$ python -q
>>> import numpy as np
>>> np.set_printoptions(precision=2, suppress=True, linewidth=160)
>>> def rnd(a):
...     return np.round(a, 2) + 0
... 
>>> M = np.array([[-1, -2, -3, -1, -2, 0],
...     [-1, 1, 3, 3, 0, 2],
...     [2, 0, -2, -3, 3, 0],
...     [-2, 1, 2, -1, 0, -3],
...     [1, 0, -2, -2, 3, 0],
...     [-1, 1, 3, 2, 3, 2],
...     [3, 1, 1, -2, -3, -2],
...     [0, -1, -3, 0, -3, -2]])
>>> M
array([[-1, -2, -3, -1, -2,  0],
       [-1,  1,  3,  3,  0,  2],
       [ 2,  0, -2, -3,  3,  0],
       [-2,  1,  2, -1,  0, -3],
       [ 1,  0, -2, -2,  3,  0],
       [-1,  1,  3,  2,  3,  2],
       [ 3,  1,  1, -2, -3, -2],
       [ 0, -1, -3,  0, -3, -2]])
>>> w1 = np.array([[1, 1], [-1, -1], [1, 1], [0, -1], [-1, 0], [3, 0]])
>>> b = np.array([2, -1])
>>> hid = np.maximum(M @ w1 + b, 0)
>>> hid
array([[2, 0],
       [9, 0],
       [0, 2],
       [0, 0],
       [0, 0],
       [6, 0],
       [2, 4],
       [0, 0]])
>>> cent = np.array([[-2, 2, 2], [2, -1, 1]])
>>> (hid @ cent).round(6).argmax(axis=1)
array([1, 1, 0, 0, 0, 1, 2, 0])
>>> w1 @ cent
array([[ 0,  1,  3],
       [ 0, -1, -3],
       [ 0,  1,  3],
       [-2,  1, -1],
       [ 2, -2, -2],
       [-6,  6,  6]])
>>> f = np.array([1, -2])
>>> print(np.convolve(M[5], f))
[-1  3  1 -4 -1 -4 -4]
>>> np.polyval(f, M[5])
array([-3, -1,  1,  0,  1,  0])
>>> np.cross(M[5, :3], M[6, :3])
array([-2, 10, -4])
>>> F = np.loadtxt("x.csv", delimiter=",")
>>> F
array([[ -2.,  -3.,   0.,   4.,   6.,   0.],
       [  5.,   1.,   5., -10.,  -2., -10.],
       [ -3.,   5.,   4.,   6., -10.,  -8.],
       [  4.,   6.,   0.,  -6.,  -9.,   0.],
       [-10.,  -2., -10.,  15.,   3.,  15.],
       [  6., -10.,  -8.,  -9.,  15.,  12.]])
>>> out = np.linalg.invert(F)
Traceback (most recent call last):
  File "<python-input-18>", line 1, in <module>
    out = np.linalg.invert(F)
          ^^^^^^^^^^^^^^^^
AttributeError: module 'numpy.linalg' has no attribute 'invert'
>>> out = np.linalg.inv(F)
>>> print(np.allclose(out, F.T))
False
>>> rnd(np.linalg.det(F) * out)
array([[ -9261.,   5292.,  -6615.,  -6174.,   3528.,  -4410.],
       [-15435.,  -3528.,   4410., -10290.,  -2352.,   2940.],
       [ 12348.,   8379.,   5733.,   8232.,   5586.,   3822.],
       [ -6174.,   3528.,  -4410.,  -3087.,   1764.,  -2205.],
       [-10290.,  -2352.,   2940.,  -5145.,  -1176.,   1470.],
       [  8232.,   5586.,   3822.,   4116.,   2793.,   1911.]])
>>> rnd(F @ out)
array([[1., 0., 0., 0., 0., 0.],
       [0., 1., 0., 0., 0., 0.],
       [0., 0., 1., 0., 0., 0.],
       [0., 0., 0., 1., 0., 0.],
       [0., 0., 0., 0., 1., 0.],
       [0., 0., 0., 0., 0., 1.]])
>>> rnd(np.linalg.cond(F))
np.float64(50.74)
>>> rnd(np.abs(np.linalg.eigvals(F)).max())
np.float64(32.3)
>>> (F + F.T) / 2
array([[ -2. ,   1. ,  -1.5,   4. ,  -2. ,   3. ],
       [  1. ,   1. ,   5. ,  -2. ,  -2. , -10. ],
       [ -1.5,   5. ,   4. ,   3. , -10. ,  -8. ],
       [  4. ,  -2. ,   3. ,  -6. ,   3. ,  -4.5],
       [ -2. ,  -2. , -10. ,   3. ,   3. ,  15. ],
       [  3. , -10. ,  -8. ,  -4.5,  15. ,  12. ]])
>>> print(F @ F)
[[ -55.   15.  -75.   88.  -24.  120.]
 [-100.   55.  125.  160.  -88. -200.]
 [  95.  170.  205. -152. -272. -328.]
 [  88.  -24.  120. -143.   39. -195.]
 [ 160.  -88. -200. -260.  143.  325.]
 [-152. -272. -328.  247.  442.  533.]]
>>> print(np.allclose(F, F.T))
False
>>> print((F - F.T) / 2)
[[  0.   -4.    1.5   0.    8.   -3. ]
 [  4.    0.    0.   -8.    0.    0. ]
 [ -1.5   0.    0.    3.    0.    0. ]
 [  0.    8.   -3.    0.  -12.    4.5]
 [ -8.    0.    0.   12.    0.    0. ]
 [  3.    0.    0.   -4.5   0.    0. ]]
>>> print(rnd(np.sort(np.abs(np.linalg.eigvals(F)))))
[ 1.04  1.04  1.8  18.6  18.6  32.3 ]
>>> rnd(np.linalg.det(F))
np.float64(-21609.0)
>>> np.trace(F)
np.float64(12.0)
>>> w1 = np.array([[2, -2, 3, -3, 2, 3],
...     [3, 2, -1, -1, -2, -2],
...     [3, 0, -1, 1, 3, 3],
...     [-1, 2, 1, 2, 2, 0],
...     [-2, 0, 3, 1, 3, 0],
...     [2, -3, 2, 3, 3, 2]])
>>> b = np.array([0, 2, 1, 3, 4, 5])
>>> hid = np.maximum(F @ w1 + b, 0)
>>> hid
array([[  0.,   8.,  20.,  26.,  32.,   5.],
       [ 22.,   4.,   0.,   0.,   0.,  13.],
       [ 19.,  54.,   0.,   0.,   0.,   0.],
       [ 50.,   0.,   0.,   0.,   0.,   5.],
       [  0.,   3.,  37., 103.,  42.,   0.],
       [  0.,   0.,  97.,  20.,  75.,  43.]])
>>> (hid > 0).astype(int)
array([[0, 1, 1, 1, 1, 1],
       [1, 1, 0, 0, 0, 1],
       [1, 1, 0, 0, 0, 0],
       [1, 0, 0, 0, 0, 1],
       [0, 1, 1, 1, 1, 0],
       [0, 0, 1, 1, 1, 1]])
>>> rnd((hid > 0).mean(axis=0))
array([0.5 , 0.67, 0.5 , 0.5 , 0.5 , 0.67])
>>> print(np.linalg.matrix_rank(hid))
6
>>> cent = np.array([[1, -2], [-1, 2], [0, -2], [-1, 0], [0, -1], [-1, 2]])
>>> hid @ cent
array([[ -39.,  -46.],
       [   5.,  -10.],
       [ -35.,   70.],
       [  45.,  -90.],
       [-106., -110.],
       [ -63., -183.]])
>>> w1 @ cent
array([[  4, -10],
       [  4,  -2],
       [ -1,  -1],
       [ -5,   2],
       [ -3,  -5],
       [  0, -13]])
>>> (hid @ cent).round(6).argmax(axis=1)
array([0, 0, 1, 0, 0, 0])
